>>> import numpy as np
>>> import numpy.linalg as la
>>> np.set_printoptions(precision=1, suppress=True, linewidth=100, legacy="1.25")
>>> rng = np.random.default_rng(28240)
>>> M = rng.normal(size=(11, 3))
>>> M = 5 * M / la.norm(M, axis=1, keepdims=True)
>>> M
array([[ 2.6,  1.2, -4.1],
       [ 2.5, -4.3, -0.5],
       [-3.8,  1.6, -2.8],
       [ 4.2,  2.4,  1.2],
       [ 2.7,  0.2, -4.2],
       [-4.4,  2.2, -0.9],
       [-0.4,  3.7,  3.3],
       [ 5. ,  0.5,  0.4],
       [ 0.5, -4.9, -0.9],
       [ 0.8,  0.8,  4.9],
       [ 1.9, -3.3,  3.2]])
>>> Xc = (M - M.mean(axis=0)) / M.std(axis=0)
>>> print(np.argwhere(np.abs(Xc) > 2))
[]
>>> b = la.lstsq(np.delete(Xc, 0, axis=1), Xc[:, 0])[0]
>>> print(b)
[-0.2  0.1]
>>> round(1 - np.var(Xc[:, 0] - np.delete(Xc, 0, axis=1) @ b), 1)
0.1
>>> other = np.array([[0, 4], [-1, -5]])
>>> cent = np.array([[-3, 3, -2], [-3, 3, -3], [-1, 0, -3]])
>>> J = np.kron(other, cent)
>>> J
array([[  0,   0,   0, -12,  12,  -8],
       [  0,   0,   0, -12,  12, -12],
       [  0,   0,   0,  -4,   0, -12],
       [  3,  -3,   2,  15, -15,  10],
       [  3,  -3,   3,  15, -15,  15],
       [  1,   0,   3,   5,   0,  15]])
>>> Xc = M - M.mean(axis=0)
>>> left, sv, VT = la.svd(Xc, full_matrices=False)
>>> print(sv)
[10.3  9.6  8. ]
>>> np.round(Xc.mean(axis=0), 1) + 0
array([0., 0., 0.])
>>> idx = rng.permutation(6)
>>> idx
array([0, 1, 3, 4, 2, 5])
>>> other = J[idx][:, idx]
>>> np.allclose(other, J)
False
>>> round(float(la.det(other)), 1), round(float(la.det(J[idx])), 1)
(576.0, 576.0)
>>> np.diag(other)
array([  0,   0,  15, -15,   0,  15])
>>> other = np.array([[-1, 2], [-1, 2]])
>>> F = np.kron(np.eye(2, dtype=int), other)
>>> F
array([[-1,  2,  0,  0],
       [-1,  2,  0,  0],
       [ 0,  0, -1,  2],
       [ 0,  0, -1,  2]])
>>> idx = rng.permutation(4)
>>> idx
array([1, 2, 3, 0])
>>> other = F[idx][:, idx]
>>> print(round(float(la.det(other)), 1), round(float(la.det(F[idx])), 1))
0.0 0.0
>>> np.diag(other)
array([ 2, -1,  2, -1])
>>> print(np.round(la.svd(F, compute_uv=False), 1) + 0)
[3.2 3.2 0.  0. ]
>>> F[:, 4]
Traceback (most recent call last):
  File "<python-input-35>", line 1, in <module>
    F[:, 4]
    ~^^^^^^
IndexError: index 4 is out of bounds for axis 1 with size 4
>>> np.count_nonzero(F)
8
>>> print(F.sum(axis=0))
[-2  4 -2  4]
>>> np.unravel_index(np.abs(F).argmax(), F.shape)
(0, 1)
>>> F.mean(axis=0)
array([-0.5,  1. , -0.5,  1. ])
>>> other = np.array([[1, 1], [0, 1], [0, 1], [2, 1], [3, 1], [0, 1]])
>>> np.einsum("ik,kj->ji", J, other)
array([[ 12,  12,  -8, -12, -12,  11],
       [ -8, -12, -16,  12,  18,  24]])
>>> J @ other
array([[ 12,  -8],
       [ 12, -12],
       [ -8, -16],
       [-12,  12],
       [-12,  18],
       [ 11,  24]])
>>> rank = la.matrix_rank(F)
>>> rank
2
>>> N = la.svd(F)[2][rank:].T
>>> np.round(F @ N, 1) + 0
array([[0., 0.],
       [0., 0.],
       [0., 0.],
       [0., 0.]])
>>> np.allclose(F @ N, 0)
True
>>> print([int(la.matrix_rank(F[:i])) for i in range(1, len(F) + 1)])
[1, 1, 2, 2]
>>> C2 = F.T @ F
>>> (F @ F.T).shape
(4, 4)
>>> np.round(la.svd(F, compute_uv=False) ** 2, 1) + 0
array([10., 10.,  0.,  0.])
>>> C2
array([[ 2, -4,  0,  0],
       [-4,  8,  0,  0],
       [ 0,  0,  2, -4],
       [ 0,  0, -4,  8]])
>>> X = np.load("test0.npy")
>>> X.round(1) + 0
array([[ 0. ,  0.2, -0.1],
       [ 0.2,  1. ,  0. ],
       [-0.1,  0. ,  1. ]])
>>> print(la.matrix_rank(X))
2
>>> X - X[0]
array([[ 0. ,  0. ,  0. ],
       [ 0.1,  0.8,  0.1],
       [-0.2, -0.1,  1.1]])
>>> print(np.count_nonzero(X))
9
>>> np.round(la.svd(X, compute_uv=False), 1) + 0
array([1., 1., 0.])
>>> X.shape
(3, 3)
>>> np.round(la.norm(X), 1)
1.4
>>> np.round(np.abs(X).max(), 1)
1.0
>>> X.sum(axis=1)
array([0.1, 1.2, 0.9])
>>> np.allclose(X[:-1].T @ la.lstsq(X[:-1].T, X[-1])[0], X[-1])
True
>>> print(np.round(X @ la.pinv(X) @ X, 1) + 0)
[[ 0.   0.2 -0.1]
 [ 0.2  1.   0. ]
 [-0.1  0.   1. ]]
>>> la.lstsq(X[:-1].T, X[-1])[2]
2
>>> round(np.trace(la.pinv(X) @ X), 1)
2.0
>>> u, r1 = X[0], X[1]
>>> round(u @ r1, 1)
0.2
>>> p = (u @ r1) / (u @ u) * u
>>> print(np.round(np.outer(u, r1), 1) + 0)
[[ 0.   0.   0. ]
 [ 0.   0.2  0. ]
 [ 0.  -0.1  0. ]]
>>> m1 = np.tril(np.array([[1, 1, 1, 2], [-2, -1, 2, 0], [0, 1, -2, 2], [-1, 1, 0, -1]]), -1) + np.eye(4, dtype=int)
>>> print(m1)
[[ 1  0  0  0]
 [-2  1  0  0]
 [ 0  1  1  0]
 [-1  1  0  1]]
>>> round(float(la.det(m1)), 1)
1.0
>>> np.allclose(m1 @ m1.T, m1.T @ m1)
False
>>> np.trace(m1)
4
